$ python3 -q
>>> import numpy as np
>>> import numpy.linalg as la
>>> np.set_printoptions(precision=2, suppress=True, linewidth=200, legacy="1.25")
>>> data = np.load("layer4.npy")
>>> data
array([[-29., -28.,   9., -13.],
       [  4.,   7.,   4.,   4.],
       [-62., -52.,  26., -21.],
       [  0.,   2.,  -6.,   3.]])
>>> round(np.abs(la.eigvals(data)).max(), 2)
6.0
>>> np.allclose(data @ data.T, data.T @ data)
False
>>> (data - data.T) / 2
array([[  0. , -16. ,  35.5,  -6.5],
       [ 16. ,   0. ,  28. ,   1. ],
       [-35.5, -28. ,   0. ,  -7.5],
       [  6.5,  -1. ,   7.5,   0. ]])
>>> left, sigma, VT = la.svd(data)
>>> np.argmax(sigma[:-1] / (sigma[1:] + 1e-6)) + 1
3
>>> out = left[:, :3] @ np.diag(sigma[:3]) @ VT[:3]
>>> la.matrix_rank(data, rtol=0.05)
3
>>> round(float(np.abs(data - out).max()), 2)
0.02
>>> la.matrix_rank(out)
3
>>> la.cond(data) > 100
True
>>> la.matrix_rank(data, rtol=0.1)
1
>>> np.argsort(-la.norm(data, axis=0).round(6), kind="stable")[:3]
array([0, 1, 2])
>>> out = data[0, 0] * data[1:] - np.outer(data[1:, 0], data[0])
>>> out
array([[   0.,  -91., -152.,  -64.],
       [   0., -228., -196., -197.],
       [   0.,  -58.,  174.,  -87.]])
>>> data[:, 0] / data[0, 0]
array([ 1.  , -0.14,  2.14, -0.  ])
>>> np.flatnonzero(~out.round(6).any(axis=1))
array([], dtype=int64)
>>> def softmax(z):
...     e = np.exp(z - z.max(axis=-1, keepdims=True))
...     return e / e.sum(axis=-1, keepdims=True)
... 
>>> np.round(softmax(data[2]), 2) + 0
array([0., 0., 1., 0.])
>>> scores = data @ data.T / np.sqrt(4)
>>> np.round(softmax(scores + np.triu(np.full(scores.shape, -np.inf), 1)), 2) + 0
array([[1., 0., 0., 0.],
       [0., 1., 0., 0.],
       [0., 0., 1., 0.],
       [0., 0., 0., 1.]])
